$ python -q
>>> import numpy as np
>>> np.set_printoptions(precision=2, suppress=True, linewidth=120)
>>> rd = lambda a: np.round(a, 2) + 0
>>> E = np.loadtxt("sample3.csv", delimiter=",")
>>> E
array([[-2., -1.,  3.],
       [ 1.,  0.,  1.],
       [-3., -1.,  2.],
       [ 1.,  0.,  1.],
       [ 2., -2., -2.]])
>>> x = np.array([0, 4, 3])
>>> target = E @ x
>>> target
array([  5.,   3.,   2.,   3., -14.])
>>> rd(np.linalg.solve(E.T @ E, E.T @ target))
array([0., 4., 3.])
>>> rd(np.linalg.pinv(E) @ E)
array([[1., 0., 0.],
       [0., 1., 0.],
       [0., 0., 1.]])
>>> rd(np.linalg.lstsq(E, target)[0])
array([0., 4., 3.])
>>> rng = np.random.default_rng(19)
>>> target = target + 0.1 * rng.normal(size=5)
>>> rd(target)
array([  4.96,   3.1 ,   2.04,   2.94, -13.93])
>>> c, *_ = np.linalg.lstsq(E, target)
>>> rd(np.linalg.norm(target - E @ c))
np.float64(0.13)
>>> [round(float(np.linalg.norm(np.linalg.solve(E.T @ E + lam * np.eye(3), E.T @ target))), 2) for lam in (0, 1, 10, 100)]
[4.98, 4.33, 2.22, 0.54]
>>> rd(c)
array([0.  , 3.98, 3.  ])
>>> w1 = np.array([[-2, -3, 0], [-3, 2, -3], [1, 1, 1]])
>>> c = np.array([-4, -4, 7])
>>> act = np.maximum(E @ w1 + c, 0)
>>> act
array([[ 6.,  3., 13.],
       [ 0.,  0.,  8.],
       [ 7.,  5., 12.],
       [ 0.,  0.,  8.],
       [ 0.,  0., 11.]])
>>> (act > 0).astype(int)
array([[1, 1, 1],
       [0, 0, 1],
       [1, 1, 1],
       [0, 0, 1],
       [0, 0, 1]])
>>> np.linalg.matrix_rank(act)
np.int64(3)
>>> (act > 0).mean(axis=0)
array([0.4, 0.4, 1. ])
>>> basis = np.array([[1, 1, 1], [0, 2, 1], [3, 2, 2]])
>>> (act @ basis).round(6).argmax(axis=1)
array([0, 0, 0, 0, 0])
>>> w1 @ basis
array([[ -2,  -8,  -5],
       [-12,  -5,  -7],
       [  4,   5,   4]])
>>> np.unravel_index(np.abs(E).argmax(), E.shape)
(np.int64(0), np.int64(2))
>>> E.shape
(5, 3)
>>> rd(np.linalg.norm(E))
np.float64(6.63)
>>> x = np.array([2, 1, -2])
>>> target = E @ x
>>> c, lr = np.zeros(3), 1 / np.linalg.norm(E, 2) ** 2
>>> for i in range(40):
...     c -= lr * E.T @ (E @ c - target)
...     if i % 10 == 0: print(i, round(np.linalg.norm(E @ c - target), 2))
... 
0 1.7
10 0.24
20 0.03
30 0.0
>>> rd(np.linalg.cond(E))
np.float64(2.57)
>>> rd(c)
array([ 2.,  1., -2.])
>>> X = np.load("mat.npy")
>>> X
array([[ 8,  7, -3, -6, 10],
       [ 7,  8,  0,  1, -1],
       [-3,  0, -4,  4,  1],
       [-6,  1,  4,  4,  8],
       [10, -1,  1,  8, -6]])
>>> evals, V = np.linalg.eigh(X)
>>> x = np.array([2, -1, 0, 2, -2])
>>> rd(np.linalg.eigvalsh(X[1:, 1:]))
array([-10.73,  -4.98,   8.  ,   9.7 ])
>>> np.diff(X, axis=0)
array([[ -1,   1,   3,   7, -11],
       [-10,  -8,  -4,   3,   2],
       [ -3,   1,   8,   0,   7],
       [ 16,  -2,  -3,   4, -14]])
>>> X.shape
(5, 5)
>>> np.abs(X).max()
np.int64(10)
>>> np.count_nonzero(X)
np.int64(23)
>>> np.unravel_index(np.abs(X).argmax(), X.shape)
(np.int64(0), np.int64(4))
>>> X.sum(axis=1)
array([16, 15, -2, 11, 12])
>>> B = X + rng.integers(-2, 3, (5, 2)) @ rng.integers(-2, 3, (2, 5))
>>> B
array([[ 12,   2,  -4,  -4,   9],
       [  3,  11,   3,   3,   2],
       [ -1,  -2,  -5,   4,   0],
       [-10,   6,   5,   2,   9],
       [ 10,  -3,   3,  12,  -4]])
>>> np.abs(B - X).sum(axis=1)
array([13, 15,  6, 13, 10])
>>> np.linalg.matrix_rank(B - X, tol=1e-8)
np.int64(2)
>>> W0 = np.load("run17.npy")
>>> rd(W0)
array([[ 0.5 , -0.87,  0.  ,  0.  ,  0.  ,  0.  ,  0.  ],
       [ 0.87,  0.5 ,  0.  ,  0.  ,  0.  ,  0.  ,  0.  ],
       [ 0.  ,  0.  ,  1.  ,  0.  ,  0.  ,  0.  ,  0.  ],
       [ 0.  ,  0.  ,  0.  ,  1.  ,  0.  ,  0.  ,  0.  ],
       [ 0.  ,  0.  ,  0.  ,  0.  ,  1.  ,  0.  ,  0.  ],
       [ 0.  ,  0.  ,  0.  ,  0.  ,  0.  ,  1.  ,  0.  ],
       [ 0.  ,  0.  ,  0.  ,  0.  ,  0.  ,  0.  ,  1.  ]])
>>> rd(W0.T @ W0)
array([[1., 0., 0., 0., 0., 0., 0.],
       [0., 1., 0., 0., 0., 0., 0.],
       [0., 0., 1., 0., 0., 0., 0.],
       [0., 0., 0., 1., 0., 0., 0.],
       [0., 0., 0., 0., 1., 0., 0.],
       [0., 0., 0., 0., 0., 1., 0.],
       [0., 0., 0., 0., 0., 0., 1.]])
